$ ipython --no-banner

In [1]: import numpy as np

In [2]: from numpy import linalg as LA

In [3]: np.set_printoptions(precision=3, suppress=True, linewidth=140)

In [4]: A = np.load("layer8.npy")

In [5]: A
Out[5]: 
array([[-3.833, -9.061, -7.426,  2.609, -2.217],
       [-1.541, -5.338, -2.315,  1.443, -0.339],
       [-1.264, -4.711, -1.652,  1.237, -0.152],
       [-1.13 , -4.368, -1.323,  1.122, -0.071],
       [-0.903, -3.694, -0.757,  0.898,  0.044],
       [-0.691, -2.849, -0.224,  0.62 ,  0.096],
       [-0.548, -1.989,  0.077,  0.352,  0.045],
       [-0.456, -1.312,  0.13 ,  0.171, -0.042],
       [-0.137, -0.231,  0.01 ,  0.006, -0.06 ],
       [-0.089, -0.144,  0.004,  0.002, -0.041],
       [ 0.624,  0.686,  0.135,  0.051,  0.399],
       [13.304,  6.597, 11.25 ,  1.85 , 11.943],
       [14.447,  7.056, 12.445,  1.995, 13.034],
       [16.959,  8.058, 15.118,  2.306, 15.441],
       [24.964, 11.224, 23.954,  3.238, 23.165],
       [28.903, 12.778, 28.432,  3.67 , 26.987]])

In [6]: # null space of dimension 2

In [7]: z = A[:, 4] > np.median(A[:, 4])

In [8]: r0 = A[z].mean(axis=0) - A[~z].mean(axis=0)

In [9]: np.argsort(-np.abs(r0).round(6), kind="stable")
Out[9]: array([0, 2, 4, 1, 3])

In [10]: ((A - A.mean(axis=0)) @ r0 > 0).astype(int)
Out[10]: array([0, 0, 0, 0, 0, 0, 0, 0, 0, 0, 0, 1, 1, 1, 1, 1])

In [11]: z.astype(int)
Out[11]: array([0, 0, 0, 0, 0, 1, 1, 0, 0, 0, 1, 1, 1, 1, 1, 1])

In [12]: A @ A
ValueError: matmul: Input operand 1 has a mismatch in its core dimension 0, with gufunc signature (n?,k),(k,m?)->(n?,m?) (size 16 is different from 5)


In [13]: gram = A.T @ A

In [14]: LA.matrix_rank(gram)
Out[14]: np.int64(3)

In [15]: np.round(np.trace(gram), 3), round((A ** 2).sum(), 3)
Out[15]: (np.float64(6609.9), np.float64(6609.9))
